$ ipython --no-banner

In [1]: import numpy as np

In [2]: import numpy.linalg as la

In [3]: np.set_printoptions(precision=3, suppress=True, linewidth=200)

In [4]: def rnd(a):
   ...:     return np.round(a, 3) + 0
   ...: 

In [5]: data = np.loadtxt("case15.csv", delimiter=",")

In [6]: rnd(data)
Out[6]: 
array([[ 0.701, -0.224,  0.155, -0.056, -0.061,  0.359],
       [-0.224,  0.646,  0.071,  0.314, -0.182,  0.204],
       [ 0.155,  0.071,  0.083,  0.109,  0.08 ,  0.169],
       [-0.056,  0.314,  0.109,  0.308,  0.25 ,  0.193],
       [-0.061, -0.182,  0.08 ,  0.25 ,  0.879, -0.011],
       [ 0.359,  0.204,  0.169,  0.193, -0.011,  0.383]])

In [7]: # rows and columns are dependent

In [8]: rank = la.matrix_rank(data)

In [9]: rank
Out[9]: np.int64(3)

In [10]: N = la.svd(data)[2][rank:].T

In [11]: N.shape
Out[11]: (6, 3)

In [12]: [int(la.matrix_rank(data[:, :j + 1])) for j in range(6)]
Out[12]: [1, 2, 3, 3, 3, 3]

In [13]: rnd(data @ N)
Out[13]: 
array([[0., 0., 0.],
       [0., 0., 0.],
       [0., 0., 0.],
       [0., 0., 0.],
       [0., 0., 0.],
       [0., 0., 0.]])

In [14]: rnd(N @ N.T)
Out[14]: 
array([[ 0.299,  0.224, -0.155,  0.056,  0.061, -0.359],
       [ 0.224,  0.354, -0.071, -0.314,  0.182, -0.204],
       [-0.155, -0.071,  0.917, -0.109, -0.08 , -0.169],
       [ 0.056, -0.314, -0.109,  0.692, -0.25 , -0.193],
       [ 0.061,  0.182, -0.08 , -0.25 ,  0.121,  0.011],
       [-0.359, -0.204, -0.169, -0.193,  0.011,  0.617]])

In [15]: U, sigma, vt = la.svd(data)

In [16]: np.argmax(sigma[:-1] / (sigma[1:] + 1e-6)) + 1
Out[16]: np.int64(3)

In [17]: out = U[:, :3] @ np.diag(sigma[:3]) @ vt[:3]

In [18]: rnd(np.abs(data - out).max())
Out[18]: np.float64(0.0)

In [19]: la.matrix_rank(out)
Out[19]: np.int64(3)

In [20]: rnd(la.norm(data - out) / la.norm(data))
Out[20]: np.float64(0.0)

In [21]: ev, vecs = la.eigh(data)

In [22]: rnd(la.eigvalsh(data @ data))
Out[22]: array([0., 0., 0., 1., 1., 1.])

In [23]: ev.sum(), rnd(np.trace(data))
Out[23]: (np.float64(3.0), np.float64(3.0))

In [24]: (ev > 1e-8).sum(), (ev < -1e-8).sum()
Out[24]: (np.int64(3), np.int64(0))

In [25]: rnd(la.svd(data, compute_uv=False))
Out[25]: array([1., 1., 1., 0., 0., 0.])

In [26]: np.unique(ev.round(6) + 0, return_counts=True)[1]
Out[26]: array([3, 3])
